In [1]: import numpy as np

In [2]: from numpy import linalg as LA

In [3]: np.set_printoptions(precision=2, suppress=True, linewidth=120, legacy="1.25")

In [4]: arr = np.loadtxt("sample0.csv", delimiter=",")

In [5]: arr
Out[5]: 
array([[ 0.,  1.,  0.,  0.,  0.,  1.,  0., 20.,  0.,  0., 12.,  8.,  0.,  6.],
       [16.,  3.,  0.,  0.,  0.,  7.,  5., 14., 11., 11., 16.,  0.,  0., 10.],
       [10., 13., 22., 21., 15., 13.,  0.,  0.,  0.,  0.,  4.,  8., 13.,  6.],
       [ 0., 10., 15.,  8.,  6.,  8.,  0.,  0.,  0.,  0.,  5., 12.,  0.,  6.],
       [ 0., 15., 24., 18., 10.,  6.,  0.,  0.,  0.,  0.,  0., 23.,  0.,  7.],
       [25., 15.,  0.,  7.,  5.,  7., 11.,  0., 11., 11.,  7.,  0., 18., 16.],
       [19., 20.,  9., 17.,  9.,  5., 11.,  0.,  3.,  3.,  1.,  5., 19., 17.],
       [16., 11.,  0.,  0.,  0.,  0., 19., 18.,  7.,  7., 10.,  0.,  0., 20.],
       [ 2.,  4.,  0.,  0.,  0.,  3.,  3., 15.,  0.,  0., 12.,  1.,  0.,  9.],
       [18.,  5.,  0.,  0.,  1., 11.,  1.,  4., 11., 11., 14.,  0.,  5.,  8.],
       [ 0.,  6.,  3.,  0.,  0.,  1.,  0., 11.,  0.,  0.,  7., 15.,  0.,  7.],
       [23., 14., 19., 24., 18., 16.,  0.,  0.,  9.,  9.,  6.,  0., 25.,  8.],
       [ 0.,  0., 27., 11., 15., 23.,  0.,  0.,  0.,  0., 14.,  3.,  0.,  0.],
       [ 1., 11., 20., 14., 10., 10.,  0.,  0.,  0.,  0.,  4., 13.,  2.,  5.],
       [ 1.,  7., 24., 15., 13., 15.,  0.,  0.,  0.,  0.,  7., 10.,  2.,  0.],
       [22., 15.,  0.,  0.,  0.,  2., 16.,  4.,  9.,  9.,  7.,  0., 11., 19.],
       [ 6., 25.,  0.,  0.,  0.,  0., 31., 12.,  0.,  0.,  0., 16.,  0., 30.],
       [ 0.,  0.,  0.,  0.,  0.,  6.,  0., 15.,  0.,  0., 14.,  2.,  0.,  4.],
       [13.,  2.,  0.,  0.,  0.,  8.,  2., 13.,  9.,  9., 16.,  0.,  0.,  8.],
       [ 0., 17., 18., 16.,  8.,  4.,  2.,  0.,  0.,  0.,  0., 19.,  3., 11.],
       [ 0.,  0., 17.,  0.,  7., 19.,  0.,  0.,  0.,  0., 16.,  1.,  0.,  0.],
       [ 4., 13.,  6.,  3.,  1.,  3.,  5.,  0.,  0.,  0.,  4., 10.,  0., 12.],
       [ 9.,  0., 11.,  0.,  7., 19.,  0.,  0.,  7.,  7., 17.,  0.,  0.,  0.],
       [18.,  4.,  9.,  5.,  9., 17.,  0.,  0., 11., 11., 14.,  0., 10.,  3.],
       [ 0., 15., 24., 14.,  6.,  2.,  0.,  0.,  0.,  0.,  0., 31.,  0.,  7.],
       [28.,  0.,  6.,  1., 11., 25.,  0.,  0., 23., 23., 22.,  0., 15.,  0.],
       [ 6., 11.,  0.,  0.,  0.,  0., 19., 22.,  0.,  0.,  8.,  2.,  0., 20.],
       [13.,  9.,  0.,  0.,  0.,  4.,  8.,  8.,  5.,  5., 10.,  0.,  0., 13.],
       [ 0.,  0.,  0.,  0.,  0., 10.,  0., 14.,  1.,  1., 17.,  0.,  0.,  1.],
       [ 0.,  6.,  0.,  0.,  0.,  0.,  4., 15.,  0.,  0.,  9.,  8.,  0., 10.],
       [ 9.,  5.,  0.,  0.,  0.,  0., 16., 28.,  5.,  5., 14.,  0.,  0., 17.],
       [ 0., 15., 24., 16.,  8.,  4.,  0.,  0.,  0.,  0.,  0., 27.,  0.,  7.],
       [26., 12.,  9., 14., 12., 14.,  2.,  0., 13., 13.,  9.,  0., 22., 10.],
       [17., 13., 14., 16., 12., 12.,  0.,  0.,  5.,  5.,  6.,  1., 16.,  9.],
       [29., 16., 13., 22., 16., 14.,  4.,  0., 13., 13.,  6.,  0., 29., 12.],
       [28.,  0.,  0.,  0.,  3., 19.,  0.,  5., 23., 23., 22.,  0., 10.,  3.],
       [ 0., 10.,  0.,  0.,  0.,  0., 11., 17.,  0.,  0.,  6., 11.,  0., 15.],
       [28., 12.,  1.,  7.,  7., 11.,  7.,  0., 15., 15., 10.,  0., 20., 13.],
       [24.,  0.,  0.,  0.,  5., 19.,  0.,  2., 19., 19., 20.,  0.,  9.,  2.]])

In [6]: rank = LA.matrix_rank(arr)

In [7]: print(rank)
13

In [8]: null = LA.svd(arr)[2][rank:].T

In [9]: [int(LA.matrix_rank(arr[:, :j + 1])) for j in range(14)]
Out[9]: [1, 2, 3, 4, 5, 6, 7, 8, 9, 9, 10, 11, 12, 13]

In [10]: [int(LA.matrix_rank(np.delete(arr, i, axis=0))) for i in range(39)]
Out[10]: 
[13,
 13,
 13,
 13,
 13,
 13,
 13,
 13,
 13,
 13,
 13,
 13,
 13,
 13,
 13,
 13,
 13,
 13,
 13,
 13,
 13,
 13,
 13,
 13,
 13,
 13,
 13,
 13,
 13,
 13,
 13,
 13,
 13,
 13,
 13,
 13,
 13,
 13,
 13]

In [11]: np.round(null[:, 0] / null[np.abs(null[:, 0]).round(6).argmax(), 0], 2) + 0
Out[11]: array([ 0.,  0.,  0.,  0.,  0.,  0.,  0.,  0.,  1., -1.,  0.,  0.,  0.,  0.])

In [12]: [int(LA.matrix_rank(arr[:i])) for i in range(1, len(arr) + 1)]
Out[12]: 
[1,
 2,
 3,
 4,
 5,
 6,
 7,
 8,
 9,
 10,
 11,
 12,
 13,
 13,
 13,
 13,
 13,
 13,
 13,
 13,
 13,
 13,
 13,
 13,
 13,
 13,
 13,
 13,
 13,
 13,
 13,
 13,
 13,
 13,
 13,
 13,
 13,
 13,
 13]

In [13]: null.shape
Out[13]: (14, 1)
